In [1]: import numpy as np

In [2]: from numpy import linalg as LA

In [3]: np.set_printoptions(precision=4, suppress=True, linewidth=120, sign=" ")

In [4]: feats = np.load("run15.npy")

In [5]: feats
Out[5]: 
array([[ 2,  2,  2,  2],
       [ 2,  4,  4,  4],
       [ 2,  4,  6,  6],
       [ 2,  4,  6,  8]])

In [6]: Q, R = LA.qr(feats)

In [7]: R
Out[7]: 
array([[ -4.    ,  -7.    ,  -9.    , -10.    ],
       [  0.    ,  -1.7321,  -2.8868,  -3.4641],
       [  0.    ,   0.    ,  -1.633 ,  -2.4495],
       [  0.    ,   0.    ,   0.    ,   1.4142]])

In [8]: abs(R[0, 0]), round(float(LA.norm(feats[:, 0])), 4)
Out[8]: (np.float64(4.0), 4.0)

In [9]: np.abs(np.diag(R))
Out[9]: array([ 4.    ,  1.7321,  1.633 ,  1.4142])

In [10]: Q.shape, R.shape
Out[10]: ((4, 4), (4, 4))

In [11]: Q.round(4) + 0
Out[11]: 
array([[-0.5   ,  0.866 ,  0.    ,  0.    ],
       [-0.5   , -0.2887,  0.8165,  0.    ],
       [-0.5   , -0.2887, -0.4082, -0.7071],
       [-0.5   , -0.2887, -0.4082,  0.7071]])

In [12]: f, r1 = R[2], R[3]

In [13]: round(float(f @ r1), 4)
Out[13]: -3.4641

In [14]: pr = (f @ r1) / (f @ f) * f

In [15]: pr
Out[15]: array([-0.    , -0.    ,  0.6527,  0.9791])

In [16]: r1 - pr
Out[16]: array([ 0.    ,  0.    , -0.6527,  0.4351])

In [17]: np.outer(f, r1)
Out[17]: 
array([[ 0.    ,  0.    ,  0.    ,  0.    ],
       [ 0.    ,  0.    ,  0.    ,  0.    ],
       [-0.    , -0.    , -0.    , -2.3094],
       [-0.    , -0.    , -0.    , -3.4641]])

In [18]: LA.matrix_rank(np.outer(f, r1))
Out[18]: np.int64(1)

In [19]: data = np.array([[0, 0, 0, 2], [0, 3, 0, 0], [0, 0, 3, 0], [-1, 0, 0, 0]])

In [20]: np.poly(feats)
Out[20]: array([  1., -20.,  60., -56.,  16.])

In [21]: np.kron(np.eye(2, dtype=int), feats)
Out[21]: 
array([[ 2,  2,  2,  2,  0,  0,  0,  0],
       [ 2,  4,  4,  4,  0,  0,  0,  0],
       [ 2,  4,  6,  6,  0,  0,  0,  0],
       [ 2,  4,  6,  8,  0,  0,  0,  0],
       [ 0,  0,  0,  0,  2,  2,  2,  2],
       [ 0,  0,  0,  0,  2,  4,  4,  4],
       [ 0,  0,  0,  0,  2,  4,  6,  6],
       [ 0,  0,  0,  0,  2,  4,  6,  8]])

In [22]: round(float(LA.eigvals(feats).sum().real), 4)
Out[22]: 20.0
